In [1]: import numpy as np

In [2]: from numpy import linalg as LA

In [3]: np.set_printoptions(precision=2, suppress=True, linewidth=160, legacy="1.25")

In [4]: M = np.loadtxt("x.csv", delimiter=",")

In [5]: M
Out[5]: 
array([[0., 0., 2., 0., 0., 1.],
       [4., 4., 0., 2., 2., 0.],
       [4., 4., 2., 2., 2., 1.],
       [0., 0., 3., 0., 0., 0.],
       [6., 6., 0., 0., 0., 0.],
       [6., 6., 3., 0., 0., 0.]])

In [6]: # column 1 repeats column 0

In [7]: U, sig, Vh = LA.svd(M)

In [8]: sig.round(2) + 0
Out[8]: array([14.85,  4.4 ,  3.34,  0.99,  0.  ,  0.  ])

In [9]: A2 = U[:, :4] @ np.diag(sig[:4]) @ Vh[:4]

In [10]: LA.matrix_rank(M, rtol=0.05)
Out[10]: 4

In [11]: np.round(np.abs(M - A2).max(), 2)
Out[11]: 0.0

In [12]: A2.round(2) + 0
Out[12]: 
array([[0., 0., 2., 0., 0., 1.],
       [4., 4., 0., 2., 2., 0.],
       [4., 4., 2., 2., 2., 1.],
       [0., 0., 3., 0., 0., 0.],
       [6., 6., 0., 0., 0., 0.],
       [6., 6., 3., 0., 0., 0.]])

In [13]: LA.matrix_rank(A2)
Out[13]: 4

In [14]: np.argsort(-LA.norm(M, axis=0).round(6), kind="stable")[:3]
Out[14]: array([0, 1, 2])

In [15]: LA.cond(M) > 100
Out[15]: True

In [16]: LA.matrix_rank(M, rtol=0.1)
Out[16]: 3

In [17]: A2 = M / np.sqrt((M ** 2).mean(axis=1, keepdims=True))

In [18]: LA.matrix_rank(A2) == LA.matrix_rank(M)
Out[18]: True

In [19]: LA.matrix_rank(M - M.mean(axis=1, keepdims=True))
Out[19]: 3

In [20]: LA.norm(A2, axis=1)
Out[20]: array([2.45, 2.45, 2.45, 2.45, 2.45, 2.45])

In [21]: A2[5]
Out[21]: array([1.63, 1.63, 0.82, 0.  , 0.  , 0.  ])

In [22]: X = np.loadtxt("layer14.csv", delimiter=",")

In [23]: X
Out[23]: 
array([[1., 6., 5., 4., 5., 4.],
       [0., 3., 6., 0., 1., 4.],
       [0., 0., 0., 0., 0., 0.],
       [0., 0., 4., 0., 1., 2.],
       [0., 3., 2., 0., 0., 2.],
       [0., 3., 2., 0., 0., 2.],
       [0., 0., 0., 0., 0., 0.],
       [0., 3., 5., 0., 0., 3.],
       [0., 0., 0., 0., 0., 0.],
       [2., 4., 6., 3., 6., 5.],
       [1., 6., 5., 4., 5., 4.],
       [0., 0., 4., 0., 1., 2.],
       [0., 0., 0., 0., 0., 0.]])

In [24]: Z = X[[5, 0]].astype(float)

In [25]: for _ in range(7):
    ...:     idx = LA.norm(X[:, None] - Z, axis=-1).argmin(axis=1)
    ...:     Z = np.array([X[idx == j].mean(axis=0) for j in range(2)])
    ...: 

In [26]: idx
Out[26]: array([1, 0, 0, 0, 0, 0, 0, 0, 0, 1, 1, 0, 0])

In [27]: np.bincount(idx)
Out[27]: array([10,  3])

In [28]: np.abs(Z[1] - Z[0]).argmax()
Out[28]: 4

In [29]: Z
Out[29]: 
array([[0.  , 1.2 , 2.3 , 0.  , 0.3 , 1.5 ],
       [1.33, 5.33, 5.33, 3.67, 5.33, 4.33]])

In [30]: W0 = np.load("arr.npy")

In [31]: W0
Out[31]: 
array([[ 5.21, -4.38, -3.52,  4.75,  0.37, -0.32,  3.36,  2.71],
       [-3.13,  0.87,  3.4 , -2.21, -1.35,  0.03, -7.32, -4.2 ],
       [-4.08,  2.24,  3.63, -3.29, -1.05,  0.14, -6.2 , -3.85],
       [-2.79,  5.15, -0.15, -3.56,  1.58,  0.43,  6.59,  2.62],
       [-1.72,  4.32, -0.93, -2.61,  1.71,  0.37,  7.53,  3.3 ],
       [ 5.38, -4.93, -3.34,  5.05,  0.12, -0.37,  2.25,  2.21],
       [ 1.86,  0.73, -2.93,  0.86,  1.59,  0.09,  8.09,  4.31],
       [ 4.55, -6.04, -1.46,  4.95, -1.09, -0.48, -3.74, -0.87],
       [ 5.35, -5.85, -2.63,  5.37, -0.48, -0.45, -0.63,  0.8 ],
       [-0.48,  3.23, -1.72, -1.47,  1.76,  0.29,  8.14,  3.85],
       [ 5.41, -5.7 , -2.82,  5.35, -0.35, -0.44,  0.03,  1.13],
       [-4.8 ,  3.48,  3.65, -4.18, -0.69,  0.24, -4.76, -3.3 ]])

In [32]: gram = W0.T @ W0

In [33]: np.round(LA.eigvalsh(gram)[::-1], 2) + 0
Out[33]: array([688.56, 511.44,   0.  ,   0.  ,   0.  ,   0.  ,   0.  ,   0.  ])

In [34]: LA.matrix_rank(gram)
Out[34]: 2

In [35]: np.allclose(gram, gram.T)
Out[35]: True

In [36]: np.trace(gram), round((W0 ** 2).sum(), 2)
Out[36]: (1200.0, 1200.0)
